$ ipython --no-banner

In [1]: import numpy as np

In [2]: np.set_printoptions(precision=2, suppress=True, linewidth=140, sign=" ")

In [3]: other = np.array([[2, 5, 6, 6, 1, 5],
   ...:     [0, 4, 4, 8, 6, 9],
   ...:     [9, 3, 8, 3, 5, 5],
   ...:     [7, 0, 5, 3, 3, 0],
   ...:     [2, 5, 0, 2, 1, 8],
   ...:     [9, 1, 3, 0, 8, 5]])

In [4]: W0 = other - other.T

In [5]: W0
Out[5]: 
array([[ 0,  5, -3, -1, -1, -4],
       [-5,  0,  1,  8,  1,  8],
       [ 3, -1,  0, -2,  5,  2],
       [ 1, -8,  2,  0,  1,  0],
       [ 1, -1, -5, -1,  0,  0],
       [ 4, -8, -2,  0,  0,  0]])

In [6]: rng = np.random.default_rng(5212)

In [7]: z = rng.permutation(6)

In [8]: z
Out[8]: array([ 3,  2,  4,  0,  1,  5])

In [9]: other = W0[z][:, z]

In [10]: np.diag(other)
Out[10]: array([ 0,  0,  0,  0,  0,  0])

In [11]: np.trace(other)
Out[11]: np.int64(0)

In [12]: vec = np.array([1, 3, 2, 2, 3, 4])

In [13]: np.round(np.linalg.eigvals(W0).real, 2) + 0
Out[13]: array([ 0.,  0.,  0.,  0.,  0.,  0.])

In [14]: O = np.linalg.solve(np.eye(6) - W0, np.eye(6) + W0)

In [15]: round(np.linalg.det(O), 2)
Out[15]: np.float64(1.0)

In [16]: np.round(O @ O.T, 2) + 0
Out[16]: 
array([[ 1.,  0.,  0.,  0.,  0.,  0.],
       [ 0.,  1.,  0.,  0.,  0.,  0.],
       [ 0.,  0.,  1.,  0.,  0.,  0.],
       [ 0.,  0.,  0.,  1.,  0.,  0.],
       [ 0.,  0.,  0.,  0.,  1.,  0.],
       [ 0.,  0.,  0.,  0.,  0.,  1.]])

In [17]: round(float(np.linalg.det(W0)), 2)
Out[17]: 16384.0

In [18]: np.sort(np.abs(np.linalg.eigvals(W0)))
Out[18]: array([  1.58,   1.58,   6.08,   6.08,  13.28,  13.28])

In [19]: round(float(np.abs(np.linalg.eigvals(W0)).max()), 2)
Out[19]: 13.28
